$ python -q
>>> import numpy as np
>>> np.set_printoptions(precision=2, suppress=True, linewidth=200)
>>> tidy = lambda a: np.round(a, 2) + 0
>>> E = np.array([[14, 7, -4, 2], [7, 54, -31, -40], [-4, -31, 29, 9], [2, -40, 9, 51]])
>>> print(E)
[[ 14   7  -4   2]
 [  7  54 -31 -40]
 [ -4 -31  29   9]
 [  2 -40   9  51]]
>>> r = np.linalg.matrix_rank(E)
>>> print(r)
3
>>> ns = np.linalg.svd(E)[2][r:].T
>>> print(ns.shape)
(4, 1)
>>> print(np.linalg.matrix_rank(E.T @ E), np.linalg.matrix_rank(E @ E.T))
3 3
>>> print([int(np.linalg.matrix_rank(E[:, :j + 1])) for j in range(4)])
[1, 2, 3, 3]
>>> print(np.abs(np.diag(np.linalg.qr(E)[1])) > 1e-9)
[ True  True  True False]
>>> print(np.linalg.lstsq(E[:-1].T, E[-1])[2])
3
>>> print(tidy(E @ np.linalg.pinv(E) @ E))
[[ 14.   7.  -4.   2.]
 [  7.  54. -31. -40.]
 [ -4. -31.  29.   9.]
 [  2. -40.   9.  51.]]
>>> print(np.unique(E.round(6), axis=0).shape)
(4, 4)
>>> w, vecs = np.linalg.eigh(E)
>>> print(tidy(vecs.T @ vecs))
[[1. 0. 0. 0.]
 [0. 1. 0. 0.]
 [0. 0. 1. 0.]
 [0. 0. 0. 1.]]
>>> print(w.sum(), np.trace(E))
148.0 148
>>> print(tidy(np.abs(vecs[:, -1])))
[0.06 0.71 0.37 0.6 ]
>>> print(tidy(w))
[  0.    12.65  31.23 104.12]
>>> print((w > 1e-8).sum(), (w < -1e-8).sum())
3 0
>>> Uu, sv, vt = np.linalg.svd(E)
>>> print(np.argmax(sv[:-1] / (sv[1:] + 1e-6)) + 1)
3
>>> A2 = Uu[:, :3] @ np.diag(sv[:3]) @ vt[:3]
>>> print(tidy(A2))
[[ 14.   7.  -4.   2.]
 [  7.  54. -31. -40.]
 [ -4. -31.  29.   9.]
 [  2. -40.   9.  51.]]
>>> arr = np.load("out5.npy")
>>> print(arr)
[[0 0 1 0]
 [0 1 0 0]
 [0 0 0 1]
 [1 0 0 0]]
>>> print(tidy(np.linalg.norm(arr, axis=0)))
[1. 1. 1. 1.]
>>> print(arr @ arr.T)
[[1 0 0 0]
 [0 1 0 0]
 [0 0 1 0]
 [0 0 0 1]]
>>> proj = np.triu(np.array([[3, 0, 2, 0], [3, 3, 2, 1], [0, 2, -2, 0], [-2, 3, 1, -3]]), 1) + np.eye(4)
>>> A2 = proj @ arr @ np.linalg.inv(proj)
>>> print(tidy(np.linalg.det(A2)))
1.0
>>> print(np.trace(A2), np.trace(arr))
1.0 1
>>> print(tidy(np.poly(A2)))
[ 1. -1.  0. -1.  1.]
>>> print(proj @ arr - arr @ proj)
[[ 0.  0.  0.  2.]
 [ 1.  0. -2.  1.]
 [ 0.  0.  0.  0.]
 [ 0.  0. -2.  0.]]
>>> print(np.linalg.matrix_rank(A2))
4
>>> print(A2)
[[ 0.  0.  1.  2.]
 [ 1.  1. -4.  1.]
 [ 0.  0.  0.  1.]
 [ 1.  0. -2.  0.]]
>>> print(tidy(np.linalg.norm(arr)))
2.0
>>> print(arr - arr[0])
[[ 0  0  0  0]
 [ 0  1 -1  0]
 [ 0  0 -1  1]
 [ 1  0 -1  0]]
>>> print(np.unravel_index(np.abs(arr).argmax(), arr.shape))
(np.int64(0), np.int64(2))
>>> print(np.linalg.matrix_rank(arr))
4
>>> print(np.count_nonzero(arr))
4
>>> arr[:, 4]
Traceback (most recent call last):
  File "<python-input-42>", line 1, in <module>
    arr[:, 4]
    ~~~^^^^^^
IndexError: index 4 is out of bounds for axis 1 with size 4
>>> print(np.diff(arr, axis=0))
[[ 0  1 -1  0]
 [ 0 -1  0  1]
 [ 1  0  0 -1]]
>>> print(arr.mean(axis=0))
[0.25 0.25 0.25 0.25]
>>> print(arr.sum(axis=0))
[1 1 1 1]
>>> x = np.array([2, -2, 3, -1])
>>> print(tidy(np.linalg.inv(arr)))
[[0. 0. 0. 1.]
 [0. 1. 0. 0.]
 [1. 0. 0. 0.]
 [0. 0. 1. 0.]]
>>> print(tidy(np.linalg.norm(x)), tidy(np.linalg.norm(arr @ x)))
4.24 4.24
>>> print([p for p in range(1, 25) if np.allclose(np.linalg.matrix_power(arr, p), np.eye(4))])
[3, 6, 9, 12, 15, 18, 21, 24]
>>> print(arr.T @ (arr @ x))
[ 2 -2  3 -1]
>>> print(4 - np.linalg.matrix_rank(arr - np.eye(4), tol=1e-8))
2
>>> print(tidy(np.abs(np.linalg.eigvals(arr))))
[1. 1. 1. 1.]
>>> print(tidy(np.sort(np.abs(np.degrees(np.angle(np.linalg.eigvals(arr)))))))
[  0.   0. 120. 120.]
>>> mat = np.load("sample1.npy")
>>> print(mat)
[[ 0.78  1.55 -5.45]
 [ 0.39  2.53 -3.21]
 [ 0.95  1.81 -6.22]
 [ 1.09  6.83 -3.1 ]
 [ 1.38  7.05 -6.4 ]
 [ 0.99  2.88 -5.26]
 [ 1.16  4.56 -5.73]
 [ 0.89  4.74 -4.44]
 [ 1.52  7.96 -7.18]
 [ 1.39  7.63 -6.4 ]
 [ 1.32  7.46 -5.21]
 [ 0.58  1.8  -3.71]
 [ 1.39  8.16 -5.3 ]
 [ 1.29  6.42 -6.74]]
>>> Z = mat[[0, 11]].astype(float)
>>> for _ in range(5):
...     idx = np.linalg.norm(mat[:, None] - Z, axis=-1).argmin(axis=1)
...     Z = np.array([mat[idx == j].mean(axis=0) for j in range(2)])
... 
>>> print(idx)
[0 1 0 1 0 0 0 1 0 0 1 1 1 0]
>>> print(tidy(Z))
[[ 1.18  4.98 -6.17]
 [ 0.94  5.25 -4.16]]
>>> D = np.linalg.norm(mat[:, None] - mat[None], axis=-1)
>>> print(tidy(D[8]))
[6.68 6.82 6.25 4.26 1.21 5.46 3.71 4.27 0.   0.86 2.04 7.13 1.9  1.62]
>>> print(np.unravel_index(D.round(6).argmax(), D.shape))
(np.int64(8), np.int64(11))
>>> print(np.flatnonzero(D[8] < D.mean() / 2))
[ 4  8  9 13]
>>> print(D.mean(axis=1).argmax())
11
>>> A2 = np.array([[2]])
>>> Z = np.array([[5, 5, 7], [3, 3, 6], [6, 7, 2]])
>>> F = np.block([[A2, np.array([[-1, -2, 0]])], [np.zeros((3, 1)), Z]])
>>> print(F)
[[ 2. -1. -2.  0.]
 [ 0.  5.  5.  7.]
 [ 0.  3.  3.  6.]
 [ 0.  6.  7.  2.]]
>>> w, vecs = np.linalg.eig(F)
>>> print(tidy(np.sort(np.linalg.eigvals(F @ F))))
[  0.02   4.    22.48 213.5 ]
>>> print(tidy(np.sort(np.linalg.eigvals(F.T))))
[-4.74  0.13  2.   14.61]
>>> print(tidy(np.prod(w)))
-18.0
>>> print(tidy(w))
[ 2.   14.61  0.13 -4.74]
>>> print(tidy(np.sort(np.linalg.eigvals(np.linalg.inv(F)))))
[-0.21  0.07  0.5   7.7 ]
